In [1]: import numpy as np

In [2]: import numpy.linalg as la

In [3]: np.set_printoptions(precision=2, suppress=True, linewidth=140, legacy="1.25")

In [4]: E = np.load("mat.npy")

In [5]: E
Out[5]: 
array([[-1.2 , -0.3 ,  1.7 ,  0.3 ,  0.2 , -0.1 ,  0.4 ,  0.  ],
       [ 0.3 ,  0.3 ,  1.  , -0.8 ,  0.  ,  0.2 ,  1.6 , -0.7 ],
       [-1.7 , -0.2 ,  0.9 , -2.8 ,  1.5 ,  0.4 ,  1.7 ,  0.5 ],
       [-1.6 ,  0.1 ,  1.4 , -0.6 ,  1.5 , -0.2 ,  0.  , -0.9 ],
       [-0.8 ,  0.9 , -0.5 , -0.4 , -0.2 ,  0.5 ,  1.1 ,  0.1 ],
       [ 0.3 ,  0.28,  1.02, -0.79, -0.03,  0.22,  1.6 , -0.69],
       [ 0.5 , -0.9 ,  0.9 ,  0.9 , -0.3 ,  0.1 ,  0.4 ,  0.3 ]])

In [6]: Y = E / np.sqrt((E ** 2).mean(axis=1, keepdims=True))

In [7]: print(la.matrix_rank(Y) == la.matrix_rank(E))
True

In [8]: print(Y[6])
[ 0.81 -1.46  1.46  1.46 -0.49  0.16  0.65  0.49]

In [9]: left, sigma, Vh = la.svd(E)

In [10]: print(np.argmax(sigma[:-1] / (sigma[1:] + 1e-6)) + 1)
6

In [11]: Y = left[:, :6] @ np.diag(sigma[:6]) @ Vh[:6]

In [12]: round(np.abs(E - Y).max(), 2)
Out[12]: 0.01

In [13]: la.matrix_rank(E, rtol=0.05)
Out[13]: 6

In [14]: print(np.round(la.norm(E - Y, 2), 2), np.round(sigma[6], 2))
0.02 0.02

In [15]: la.matrix_rank(Y)
Out[15]: 6

In [16]: print(la.norm(E, axis=0))
[2.82 1.39 2.96 3.24 2.16 0.75 3.09 1.46]

In [17]: np.round(la.norm(E, "nuc"), 2)
Out[17]: 13.94

In [18]: np.round(la.norm(E[1], 1), 2), round(float(la.norm(E[1], np.inf)), 2)
Out[18]: (4.9, 1.6)

In [19]: round(float(E[1] @ E[4]), 2)
Out[19]: 1.64

In [20]: round(float(la.norm(E, 1)), 2), round(float(la.norm(E, np.inf)), 2)
Out[20]: (7.42, 9.7)

In [21]: round(float(la.norm(E, 2)), 2)
Out[21]: 5.23

In [22]: la.norm(E, axis=2)
AxisError: axis 2 is out of bounds for array of dimension 2


In [23]: np.round(la.norm(E[1] - E[4]), 2)
Out[23]: 2.24

In [24]: la.norm(E, axis=1).argmax()
Out[24]: 2
